$ python -q
>>> import numpy as np
>>> from numpy import linalg as LA
>>> np.set_printoptions(precision=2, suppress=True, linewidth=100)
>>> def rnd(a):
...     return np.round(a, 2) + 0
... 
>>> m1 = np.array([[1.0, -2.0], [-2.0, 0.0]])
>>> vec = np.array([0, 0])
>>> h1 = np.maximum(m1 @ vec, 0)
>>> print(np.tanh(m1 @ vec))
[0. 0.]
>>> print(m1.T @ h1)
[0. 0.]
>>> print(np.maximum(m1 @ vec, 0) - np.maximum(-m1 @ vec, 0))
[0. 0.]
>>> O, vecs = LA.qr(m1[:, :1])[0], LA.qr(m1[:, 1:])[0]
>>> sigma = LA.svd(O.T @ vecs, compute_uv=False)
>>> print(rnd(sigma))
[0.45]
>>> print(rnd(np.degrees(np.arccos(sigma.clip(0, 1)))))
[63.43]
>>> w, vecs = LA.eig(m1)
>>> print(m1 @ vecs[:, 0] - w[0] * vecs[:, 0])
[0. 0.]
>>> print(rnd(np.sort(LA.eigvals(m1.T))))
[-1.56  2.56]
>>> print(np.prod(w))
-4.0
>>> print(np.all(LA.eigvalsh(m1) > 0))
False
>>> print([round(float(LA.det(m1[:i, :i])), 2) + 0 for i in range(1, 3)])
[1.0, -4.0]
>>> rng = np.random.default_rng(64)
>>> M = rng.normal(size=(22, 3)) + 20 * np.array([2, 0, -1])
>>> print(rnd(M))
[[ 39.48  -0.18 -21.44]
 [ 40.63   1.35 -18.76]
 [ 39.     0.   -20.3 ]
 [ 39.63   0.26 -20.94]
 [ 38.69  -0.7  -20.96]
 [ 40.77  -0.06 -19.15]
 [ 40.48  -0.45 -21.19]
 [ 39.44   0.89 -19.35]
 [ 39.82   0.57 -20.19]
 [ 38.77   1.82 -19.61]
 [ 39.07  -1.84 -19.06]
 [ 40.21   0.66 -18.3 ]
 [ 42.56   0.03 -18.75]
 [ 40.23  -1.39 -18.68]
 [ 40.28   0.07 -19.71]
 [ 39.57   1.97 -17.05]
 [ 41.44  -0.16 -21.44]
 [ 40.85  -0.7  -20.04]
 [ 40.89  -0.29 -19.93]
 [ 39.75  -0.59 -19.14]
 [ 39.92   1.45 -20.11]
 [ 40.58   0.27 -21.35]]
>>> vec = np.array([4, -3, -5])
>>> rhs = M @ vec
>>> try:
...     LA.solve(M, rhs)
... except LA.LinAlgError as e:
...     print(repr(e))
... 
LinAlgError('Last 2 dimensions of the array must be square')
>>> print(rnd(LA.lstsq(M, rhs)[0]))
[ 4. -3. -5.]
>>> print(rnd(LA.solve(M.T @ M, M.T @ rhs)))
[ 4. -3. -5.]
>>> print(rnd(LA.pinv(M) @ M))
[[1. 0. 0.]
 [0. 1. 0.]
 [0. 0. 1.]]
>>> rhs = rhs + 0.3 * rng.normal(size=22)
>>> print(rnd(rhs))
[265.97 252.41 258.08 262.96 261.47 259.22 269.25 252.26 258.49 247.78 257.04 250.46 263.98 258.48
 259.61 237.53 273.39 265.41 263.99 256.76 255.69 268.27]
>>> beta, *_ = LA.lstsq(M, rhs)
>>> print([round(float(LA.norm(LA.solve(M.T @ M + lam * np.eye(3), M.T @ rhs))), 2) for lam in (0, 1, 10, 100)])
[7.07, 6.99, 6.51, 5.85]
>>> print(rnd(LA.norm(rhs - M @ beta)))
1.01
>>> print(rnd(M.T @ (rhs - M @ beta)))
[0. 0. 0.]
>>> r0, g = M[5], M[13]
>>> print(rnd(r0 @ g))
1997.84
>>> print(rnd(r0 @ r0))
2029.07
>>> pr = (r0 @ g) / (r0 @ r0) * r0
>>> print(rnd(g - pr))
[ 0.08 -1.34  0.18]
>>> print(rnd(np.outer(r0, g)))
[[1640.    -56.82 -761.47]
 [  -2.39    0.08    1.11]
 [-770.5    26.69  357.75]]
>>> print(LA.matrix_rank(np.outer(r0, g)))
1
>>> print(rnd(LA.norm(r0 + g) ** 2 + LA.norm(r0 - g) ** 2))
7995.97
